% python3 -q
>>> import numpy as np
>>> np.set_printoptions(suppress=True, linewidth=120)
>>> rd = lambda a: np.round(a, 2) + 0
>>> F = np.loadtxt("case17.csv", delimiter=",")
>>> F
array([[ 29.,  -6.,   1.,  11., -25.,  35.,  -6.,  27.],
       [ -6.,  24., -26.,  -6.,   2., -10.,  32.,  14.],
       [  1., -26.,  41.,   3.,   3.,  -5., -30., -21.],
       [ 11.,  -6.,   3.,   5.,  -9.,  15.,  -8.,   7.],
       [-25.,   2.,   3.,  -9.,  22., -30.,   1., -26.],
       [ 35., -10.,  -5.,  15., -30.,  50., -15.,  30.],
       [ -6.,  32., -30.,  -8.,   1., -15.,  45.,  21.],
       [ 27.,  14., -21.,   7., -26.,  30.,  21.,  42.]])
>>> # symmetric, so the eigenvalues are real
>>> w, V = np.linalg.eigh(F)
>>> rd(np.linalg.eigvalsh(F @ F))
array([    0.  ,     0.  ,     0.  ,     0.  ,     0.  ,   309.76, 12143.17, 16953.07])
>>> print(rd(w))
[  0.    0.    0.    0.    0.   17.6 110.2 130.2]
>>> rd(V.T @ F @ V)
array([[  0. ,   0. ,   0. ,   0. ,   0. ,   0. ,   0. ,   0. ],
       [  0. ,   0. ,   0. ,   0. ,   0. ,   0. ,   0. ,   0. ],
       [  0. ,   0. ,   0. ,   0. ,   0. ,   0. ,   0. ,   0. ],
       [  0. ,   0. ,   0. ,   0. ,   0. ,   0. ,   0. ,   0. ],
       [  0. ,   0. ,   0. ,   0. ,   0. ,   0. ,   0. ,   0. ],
       [  0. ,   0. ,   0. ,   0. ,   0. ,  17.6,   0. ,   0. ],
       [  0. ,   0. ,   0. ,   0. ,   0. ,   0. , 110.2,   0. ],
       [  0. ,   0. ,   0. ,   0. ,   0. ,   0. ,   0. , 130.2]])
>>> print(rd(V @ np.diag(w) @ V.T))
[[ 29.  -6.   1.  11. -25.  35.  -6.  27.]
 [ -6.  24. -26.  -6.   2. -10.  32.  14.]
 [  1. -26.  41.   3.   3.  -5. -30. -21.]
 [ 11.  -6.   3.   5.  -9.  15.  -8.   7.]
 [-25.   2.   3.  -9.  22. -30.   1. -26.]
 [ 35. -10.  -5.  15. -30.  50. -15.  30.]
 [ -6.  32. -30.  -8.   1. -15.  45.  21.]
 [ 27.  14. -21.   7. -26.  30.  21.  42.]]
>>> rd(np.linalg.det(F))
np.float64(0.0)
>>> F @ F
array([[ 3614.,  -624.,  -378.,  1400., -3141.,  4635.,  -737.,  3463.],
       [ -624.,  2648., -2912.,  -644.,   186., -1030.,  3518.,  1586.],
       [ -378., -2912.,  3742.,   296.,   751.,  -385., -3805., -2917.],
       [ 1400.,  -644.,   296.,   610., -1161.,  1855.,  -835.,   995.],
       [-3141.,   186.,   751., -1161.,  2780., -4000.,   167., -3316.],
       [ 4635., -1030.,  -385.,  1855., -4000.,  6100., -1325.,  4240.],
       [ -737.,  3518., -3805.,  -835.,   167., -1325.,  4716.,  2211.],
       [ 3463.,  1586., -2917.,   995., -3316.,  4240.,  2211.,  5196.]])
>>> (F + F.T) / 2
array([[ 29.,  -6.,   1.,  11., -25.,  35.,  -6.,  27.],
       [ -6.,  24., -26.,  -6.,   2., -10.,  32.,  14.],
       [  1., -26.,  41.,   3.,   3.,  -5., -30., -21.],
       [ 11.,  -6.,   3.,   5.,  -9.,  15.,  -8.,   7.],
       [-25.,   2.,   3.,  -9.,  22., -30.,   1., -26.],
       [ 35., -10.,  -5.,  15., -30.,  50., -15.,  30.],
       [ -6.,  32., -30.,  -8.,   1., -15.,  45.,  21.],
       [ 27.,  14., -21.,   7., -26.,  30.,  21.,  42.]])
